% python3 -q
>>> import numpy as np
>>> np.set_printoptions(suppress=True, linewidth=160)
>>> rng = np.random.default_rng(13)
>>> labels = rng.integers(0, 3, 12)
>>> data = np.triu((labels[:, None] == labels) & (rng.random((12, 12)) < 0.8), 1).astype(int)
>>> data += data.T
>>> data
array([[0, 1, 0, 0, 0, 0, 1, 0, 0, 0, 1, 1],
       [1, 0, 1, 1, 0, 1, 1, 0, 0, 0, 0, 1],
       [0, 1, 0, 1, 0, 1, 1, 0, 0, 0, 1, 1],
       [0, 1, 1, 0, 0, 1, 1, 0, 0, 0, 1, 1],
       [0, 0, 0, 0, 0, 0, 0, 1, 0, 1, 0, 0],
       [0, 1, 1, 1, 0, 0, 1, 0, 0, 0, 1, 0],
       [1, 1, 1, 1, 0, 1, 0, 0, 0, 0, 1, 1],
       [0, 0, 0, 0, 1, 0, 0, 0, 1, 1, 0, 0],
       [0, 0, 0, 0, 0, 0, 0, 1, 0, 1, 0, 0],
       [0, 0, 0, 0, 1, 0, 0, 1, 1, 0, 0, 0],
       [1, 0, 1, 1, 0, 1, 1, 0, 0, 0, 0, 1],
       [1, 1, 1, 1, 0, 0, 1, 0, 0, 0, 1, 0]])
>>> # rows 4 and 8 are equal
>>> np.trace(data @ data @ data) // 6
np.int64(32)
>>> data @ data
array([[4, 2, 4, 4, 0, 3, 3, 0, 0, 0, 2, 3],
       [2, 6, 4, 4, 0, 3, 5, 0, 0, 0, 6, 4],
       [4, 4, 6, 5, 0, 4, 5, 0, 0, 0, 4, 4],
       [4, 4, 5, 6, 0, 4, 5, 0, 0, 0, 4, 4],
       [0, 0, 0, 0, 2, 0, 0, 1, 2, 1, 0, 0],
       [3, 3, 4, 4, 0, 5, 4, 0, 0, 0, 3, 5],
       [3, 5, 5, 5, 0, 4, 7, 0, 0, 0, 5, 5],
       [0, 0, 0, 0, 1, 0, 0, 3, 1, 2, 0, 0],
       [0, 0, 0, 0, 2, 0, 0, 1, 2, 1, 0, 0],
       [0, 0, 0, 0, 1, 0, 0, 2, 1, 3, 0, 0],
       [2, 6, 4, 4, 0, 3, 5, 0, 0, 0, 6, 4],
       [3, 4, 4, 4, 0, 5, 5, 0, 0, 0, 4, 6]])
>>> L = np.diag(data.sum(axis=1)) - data
>>> L @ np.ones(12)
array([0., 0., 0., 0., 0., 0., 0., 0., 0., 0., 0., 0.])
>>> round(np.linalg.det(L[1:, 1:]))
0
>>> np.linalg.matrix_rank(L)
np.int64(10)
>>> np.unique(data.round(6), axis=0).shape
(10, 12)
>>> np.linalg.lstsq(data[:-1].T, data[-1])[2]
np.int32(9)
>>> np.abs(np.diag(np.linalg.qr(data)[1])) > 1e-9
array([ True,  True,  True,  True,  True,  True,  True,  True, False,  True, False,  True])
>>> other = np.array([[0, 1, 0, 1],
...     [1, 2, 0, 1],
...     [0, 1, 2, 1],
...     [1, 0, 2, 2],
...     [2, 2, 0, 2],
...     [0, 1, 1, 0],
...     [0, 0, 2, 0],
...     [1, 0, 2, 2],
...     [2, 1, 1, 1],
...     [0, 2, 0, 2],
...     [0, 0, 2, 0]])
>>> cent = np.array([[1, -6, -8, -9, 8, 4, 2, 3, -1, -3, 7],
...     [-4, 3, 3, -8, 9, 7, -8, 4, -4, -5, 0],
...     [-6, -8, -7, 6, 3, 6, 4, 7, 2, 1, 5],
...     [-4, 4, 1, 9, 1, -9, 6, 8, -4, 1, -2]])
>>> m1 = other @ cent
>>> m1
array([[ -8,   7,   4,   1,  10,  -2,  -2,  12,  -8,  -4,  -2],
       [-11,   4,  -1, -16,  27,   9,  -8,  19, -13, -12,   5],
       [-20,  -9, -10,  13,  16,  10,   6,  26,  -4,  -2,   8],
       [-19, -14, -20,  21,  16,  -2,  22,  33,  -5,   1,  13],
       [-14,   2,  -8, -16,  36,   4,   0,  30, -18, -14,  10],
       [-10,  -5,  -4,  -2,  12,  13,  -4,  11,  -2,  -4,   5],
       [-12, -16, -14,  12,   6,  12,   8,  14,   4,   2,  10],
       [-19, -14, -20,  21,  16,  -2,  22,  33,  -5,   1,  13],
       [-12, -13, -19, -11,  29,  12,   6,  25,  -8,  -9,  17],
       [-16,  14,   8,   2,  20,  -4,  -4,  24, -16,  -8,  -4],
       [-12, -16, -14,  12,   6,  12,   8,  14,   4,   2,  10]])
>>> # rows 3 and 7 are equal
>>> x = np.array([1, 0, -1, -1, 1, 0, -1, -3, -3, 0, -3])
>>> a = np.maximum(m1 @ x, 0)
>>> np.maximum(m1 @ x, 0) - np.maximum(-m1 @ x, 0)
array([  -7,    8, -103, -149,  -20,  -30,  -96, -149,  -61,  -14,  -96])
>>> np.round(np.tanh(m1 @ x), 3)
array([-1.,  1., -1., -1., -1., -1., -1., -1., -1., -1., -1.])
>>> m1.T @ a
array([ -88,   32,   -8, -128,  216,   72,  -64,  152, -104,  -96,   40])
>>> np.flatnonzero(a > 1e-9)
array([1])
>>> left, sig, VT = np.linalg.svd(m1)
>>> vecs = VT[:(sig > 1e-8).sum()]
>>> x = m1[1] + 2 * m1[9] + rng.integers(2) * np.eye(11)[6]
>>> x
array([-43.,  32.,  15., -12.,  67.,   1., -16.,  67., -45., -28.,  -3.])
>>> np.allclose(vecs.T @ vecs @ x, x)
True
>>> np.round(np.diag(vecs.T @ vecs), 3)
array([0.331, 0.351, 0.343, 0.651, 0.393, 0.63 , 0.394, 0.444, 0.191, 0.089, 0.182])
>>> np.linalg.matrix_rank(np.vstack([m1, x]))
np.int64(4)
>>> left, sig, VT = np.linalg.svd(m1)
>>> sig.round(3) + 0
array([125.965,  68.358,  38.366,  22.498,   0.   ,   0.   ,   0.   ,   0.   ,   0.   ,   0.   ,   0.   ])
>>> np.argmax(sig[:-1] / (sig[1:] + 1e-6)) + 1
np.int64(4)
>>> other = left[:, :4] @ np.diag(sig[:4]) @ VT[:4]
>>> np.linalg.matrix_rank(other)
np.int64(4)
>>> np.linalg.matrix_rank(m1, rtol=0.05)
np.int64(4)
>>> labels = rng.permutation(11)
>>> labels
array([ 3,  4,  9,  0,  6,  2, 10,  8,  1,  7,  5])
>>> other = m1[labels][:, labels]
>>> other
array([[ 21,  16,   1, -19,  22, -20,  13,  -5, -14,  33,  -2],
       [-16,  36, -14, -14,   0,  -8,  10, -18,   2,  30,   4],
       [  2,  20,  -8, -16,  -4,   8,  -4, -16,  14,  24,  -4],
       [  1,  10,  -4,  -8,  -2,   4,  -2,  -8,   7,  12,  -2],
       [ 12,   6,   2, -12,   8, -14,  10,   4, -16,  14,  12],
       [ 13,  16,  -2, -20,   6, -10,   8,  -4,  -9,  26,  10],
       [ 12,   6,   2, -12,   8, -14,  10,   4, -16,  14,  12],
       [-11,  29,  -9, -12,   6, -19,  17,  -8, -13,  25,  12],
       [-16,  27, -12, -11,  -8,  -1,   5, -13,   4,  19,   9],
       [ 21,  16,   1, -19,  22, -20,  13,  -5, -14,  33,  -2],
       [ -2,  12,  -4, -10,  -4,  -4,   5,  -2,  -5,  11,  13]])
>>> np.allclose(other, m1)
False
>>> np.round(np.sort(np.abs(np.linalg.eigvals(other))), 3) + 0
array([ 0.   ,  0.   ,  0.   ,  0.   ,  0.   ,  0.   ,  0.   ,  7.307, 16.325, 16.325, 56.752])
>>> np.round(np.linalg.det(other), 3), round(np.linalg.det(m1[labels]), 3)
(np.float64(0.0), np.float64(0.0))
>>> other = m1 / np.sqrt((m1 ** 2).mean(axis=1, keepdims=True))
>>> other[4].round(3)
array([-0.802,  0.115, -0.458, -0.917,  2.062,  0.229,  0.   ,  1.719, -1.031, -0.802,  0.573])
>>> r0 = np.array([-2, -2, 2, -1, -1, -1, 1, 1, -2, 1])
>>> X = 3 * np.eye(10) + np.outer(r0, r0)
>>> X
array([[ 7.,  4., -4.,  2.,  2.,  2., -2., -2.,  4., -2.],
       [ 4.,  7., -4.,  2.,  2.,  2., -2., -2.,  4., -2.],
       [-4., -4.,  7., -2., -2., -2.,  2.,  2., -4.,  2.],
       [ 2.,  2., -2.,  4.,  1.,  1., -1., -1.,  2., -1.],
       [ 2.,  2., -2.,  1.,  4.,  1., -1., -1.,  2., -1.],
       [ 2.,  2., -2.,  1.,  1.,  4., -1., -1.,  2., -1.],
       [-2., -2.,  2., -1., -1., -1.,  4.,  1., -2.,  1.],
       [-2., -2.,  2., -1., -1., -1.,  1.,  4., -2.,  1.],
       [ 4.,  4., -4.,  2.,  2.,  2., -2., -2.,  7., -2.],
       [-2., -2.,  2., -1., -1., -1.,  1.,  1., -2.,  4.]])
>>> # equal to its transpose
>>> r0 = np.array([2, -2, -5])
>>> np.cross(X[1, :3], X[9, :3])
array([6., 0., 6.])
>>> np.convolve(X[1], r0)
array([  8.,   6., -42., -23.,  20., -10., -18., -10.,  22.,  -2., -16.,  10.])
>>> np.correlate(X[1], X[9], "full")
array([ 16.,  20., -26.,  27.,   3.,  -9., -15.,   3.,  26., -56.,   2.,  12.,  -6., -12.,  -6.,  18.,  -8.,  -4.,   4.])
>>> np.polyval(r0, X[1])
array([19., 79., 35., -1., -1., -1.,  7.,  7., 19.,  7.])
>>> L = np.linalg.cholesky(X)
>>> np.round(np.diag(L) ** 2, 3)
array([7.   , 4.714, 4.091, 3.2  , 3.188, 3.176, 3.167, 3.158, 3.6  , 3.125])
>>> np.round(X / np.sqrt(np.outer(np.diag(X), np.diag(X))), 3)
array([[ 1.   ,  0.571, -0.571,  0.378,  0.378,  0.378, -0.378, -0.378,  0.571, -0.378],
       [ 0.571,  1.   , -0.571,  0.378,  0.378,  0.378, -0.378, -0.378,  0.571, -0.378],
       [-0.571, -0.571,  1.   , -0.378, -0.378, -0.378,  0.378,  0.378, -0.571,  0.378],
       [ 0.378,  0.378, -0.378,  1.   ,  0.25 ,  0.25 , -0.25 , -0.25 ,  0.378, -0.25 ],
       [ 0.378,  0.378, -0.378,  0.25 ,  1.   ,  0.25 , -0.25 , -0.25 ,  0.378, -0.25 ],
       [ 0.378,  0.378, -0.378,  0.25 ,  0.25 ,  1.   , -0.25 , -0.25 ,  0.378, -0.25 ],
       [-0.378, -0.378,  0.378, -0.25 , -0.25 , -0.25 ,  1.   ,  0.25 , -0.378,  0.25 ],
       [-0.378, -0.378,  0.378, -0.25 , -0.25 , -0.25 ,  0.25 ,  1.   , -0.378,  0.25 ],
       [ 0.571,  0.571, -0.571,  0.378,  0.378,  0.378, -0.378, -0.378,  1.   , -0.378],
       [-0.378, -0.378,  0.378, -0.25 , -0.25 , -0.25 ,  0.25 ,  0.25 , -0.378,  1.   ]])
